>>> import numpy as np
>>> np.set_printoptions(precision=2, suppress=True, linewidth=140, floatmode="fixed")
>>> arr = np.arange(192).reshape(12, 16) + 2
>>> arr
array([[  2,   3,   4,   5,   6,   7,   8,   9,  10,  11,  12,  13,  14,  15,  16,  17],
       [ 18,  19,  20,  21,  22,  23,  24,  25,  26,  27,  28,  29,  30,  31,  32,  33],
       [ 34,  35,  36,  37,  38,  39,  40,  41,  42,  43,  44,  45,  46,  47,  48,  49],
       [ 50,  51,  52,  53,  54,  55,  56,  57,  58,  59,  60,  61,  62,  63,  64,  65],
       [ 66,  67,  68,  69,  70,  71,  72,  73,  74,  75,  76,  77,  78,  79,  80,  81],
       [ 82,  83,  84,  85,  86,  87,  88,  89,  90,  91,  92,  93,  94,  95,  96,  97],
       [ 98,  99, 100, 101, 102, 103, 104, 105, 106, 107, 108, 109, 110, 111, 112, 113],
       [114, 115, 116, 117, 118, 119, 120, 121, 122, 123, 124, 125, 126, 127, 128, 129],
       [130, 131, 132, 133, 134, 135, 136, 137, 138, 139, 140, 141, 142, 143, 144, 145],
       [146, 147, 148, 149, 150, 151, 152, 153, 154, 155, 156, 157, 158, 159, 160, 161],
       [162, 163, 164, 165, 166, 167, 168, 169, 170, 171, 172, 173, 174, 175, 176, 177],
       [178, 179, 180, 181, 182, 183, 184, 185, 186, 187, 188, 189, 190, 191, 192, 193]])
>>> rank = np.linalg.matrix_rank(arr)
>>> rank
np.int64(2)
>>> null = np.linalg.svd(arr)[2][rank:].T
>>> np.linalg.matrix_rank(arr.T @ arr), np.linalg.matrix_rank(arr @ arr.T)
(np.int64(2), np.int64(2))
>>> [int(np.linalg.matrix_rank(np.delete(arr, i, axis=0))) for i in range(12)]
[2, 2, 2, 2, 2, 2, 2, 2, 2, 2, 2, 2]
>>> left, sigma, vt = np.linalg.svd(arr, full_matrices=False)
>>> sigma.round(2) + 0
array([1553.71,   31.46,    0.00,    0.00,    0.00,    0.00,    0.00,    0.00,    0.00,    0.00,    0.00,    0.00])
>>> (sigma > 1e-8).sum()
np.int64(2)
>>> round(np.sqrt((sigma ** 2).sum()), 2), round(float(np.linalg.norm(arr)), 2)
(np.float64(1554.03), 1554.03)
>>> np.allclose(left * sigma @ vt, arr)
True
>>> np.cumsum(sigma ** 2) / np.sum(sigma ** 2)
array([1.00, 1.00, 1.00, 1.00, 1.00, 1.00, 1.00, 1.00, 1.00, 1.00, 1.00, 1.00])
>>> np.round(sigma / sigma[0], 2) + 0
array([1.00, 0.02, 0.00, 0.00, 0.00, 0.00, 0.00, 0.00, 0.00, 0.00, 0.00, 0.00])
>>> np.abs(left[:, 0]).round(6).argmax()
np.int64(11)
>>> left.shape, sigma.shape, vt.shape
((12, 12), (12,), (12, 16))
>>> np.round(vt @ vt.T, 2) + 0
array([[1.00, 0.00, 0.00, 0.00, 0.00, 0.00, 0.00, 0.00, 0.00, 0.00, 0.00, 0.00],
       [0.00, 1.00, 0.00, 0.00, 0.00, 0.00, 0.00, 0.00, 0.00, 0.00, 0.00, 0.00],
       [0.00, 0.00, 1.00, 0.00, 0.00, 0.00, 0.00, 0.00, 0.00, 0.00, 0.00, 0.00],
       [0.00, 0.00, 0.00, 1.00, 0.00, 0.00, 0.00, 0.00, 0.00, 0.00, 0.00, 0.00],
       [0.00, 0.00, 0.00, 0.00, 1.00, 0.00, 0.00, 0.00, 0.00, 0.00, 0.00, 0.00],
       [0.00, 0.00, 0.00, 0.00, 0.00, 1.00, 0.00, 0.00, 0.00, 0.00, 0.00, 0.00],
       [0.00, 0.00, 0.00, 0.00, 0.00, 0.00, 1.00, 0.00, 0.00, 0.00, 0.00, 0.00],
       [0.00, 0.00, 0.00, 0.00, 0.00, 0.00, 0.00, 1.00, 0.00, 0.00, 0.00, 0.00],
       [0.00, 0.00, 0.00, 0.00, 0.00, 0.00, 0.00, 0.00, 1.00, 0.00, 0.00, 0.00],
       [0.00, 0.00, 0.00, 0.00, 0.00, 0.00, 0.00, 0.00, 0.00, 1.00, 0.00, 0.00],
       [0.00, 0.00, 0.00, 0.00, 0.00, 0.00, 0.00, 0.00, 0.00, 0.00, 1.00, 0.00],
       [0.00, 0.00, 0.00, 0.00, 0.00, 0.00, 0.00, 0.00, 0.00, 0.00, 0.00, 1.00]])
